% ipython --no-banner

In [1]: import numpy as np

In [2]: np.set_printoptions(precision=2, suppress=True, linewidth=140, sign=" ")

In [3]: W0 = np.load("test6.npy")

In [4]: print(W0)
[[ 1.  0.  0.]
 [ 0.  1.  0.]
 [ 0.  0.  1.]]

In [5]: # symmetric, so the eigenvalues are real

In [6]: w, V = np.linalg.eig(W0)

In [7]: print(W0 @ V[:, 0] - w[0] * V[:, 0])
[ 0.  0.  0.]

In [8]: print(np.sort(np.linalg.eigvals(W0.T)))
[ 1.  1.  1.]

In [9]: print(w)
[ 1.  1.  1.]

In [10]: print(W0 @ np.ones(3))
[ 1.  1.  1.]

In [11]: print(np.linalg.matrix_power(W0, 2))
[[ 1.  0.  0.]
 [ 0.  1.  0.]
 [ 0.  0.  1.]]

In [12]: print(np.sort(np.abs(np.linalg.eigvals(W0)))[::-1])
[ 1.  1.  1.]

In [13]: pr = np.eye(3)[0]

In [14]: for _ in range(6):
    ...:     pr = pr @ W0
    ...:     print(pr.round(2))
    ...: 
[ 1.  0.  0.]
[ 1.  0.  0.]
[ 1.  0.  0.]
[ 1.  0.  0.]
[ 1.  0.  0.]
[ 1.  0.  0.]

In [15]: M2 = np.array([[3, 1, 1], [2, 3, 3], [0, 0, 2]])

In [16]: print(np.einsum("ik,kj->ji", W0, M2))
[[ 3.  2.  0.]
 [ 1.  3.  0.]
 [ 1.  3.  2.]]

In [17]: print(np.einsum("ij->j", W0))
[ 1.  1.  1.]

In [18]: print(W0 @ M2)
[[ 3.  1.  1.]
 [ 2.  3.  3.]
 [ 0.  0.  2.]]

In [19]: data = np.load("sample14.npy")

In [20]: print(data)
[[ 3 -2  0  0  0  0]
 [ 2 -2  0  0  0  0]
 [ 3  0  0  0  0  0]
 [ 0  0  3 -2  0  0]
 [ 0  0  2 -2  0  0]
 [ 0  0  3  0  0  0]
 [ 0  0  0  0  3 -2]
 [ 0  0  0  0  2 -2]
 [ 0  0  0  0  3  0]]

In [21]: print(round(np.linalg.norm(data[1] - data[0]), 2))
1.0

In [22]: print(round(np.linalg.norm(data, 2), 2))
5.22

In [23]: print(np.linalg.norm(data, axis=1).argmax())
0

In [24]: print(np.linalg.norm(data, axis=0))
[ 4.69  2.83  4.69  2.83  4.69  2.83]

In [25]: print(data[1] @ data[0])
10

In [26]: M = np.load("m.npy")

In [27]: print(M)
[[ 2  0  0  0]
 [-1  0  0  0]
 [-4  5 -3  0]
 [-3  5  9 -5]]

In [28]: # rows and columns are dependent

In [29]: rk = np.linalg.matrix_rank(M)

In [30]: print(rk)
3

In [31]: null = np.linalg.svd(M)[2][rk:].T

In [32]: print(null.shape)
(4, 1)

In [33]: print(null @ null.T)
[[ 0.    0.    0.    0.  ]
 [ 0.    0.05  0.08  0.2 ]
 [ 0.    0.08  0.14  0.34]
 [ 0.    0.2   0.34  0.81]]

In [34]: print([int(np.linalg.matrix_rank(M[:, :j + 1])) for j in range(4)])
[1, 2, 3, 3]

In [35]: print([int(np.linalg.matrix_rank(np.delete(M, i, axis=0))) for i in range(4)])
[3, 3, 2, 2]

In [36]: print(np.linalg.matrix_rank(M.T @ M), np.linalg.matrix_rank(M @ M.T))
3 3

In [37]: print([int(np.linalg.matrix_rank(M[:i])) for i in range(1, len(M) + 1)])
[1, 1, 2, 3]
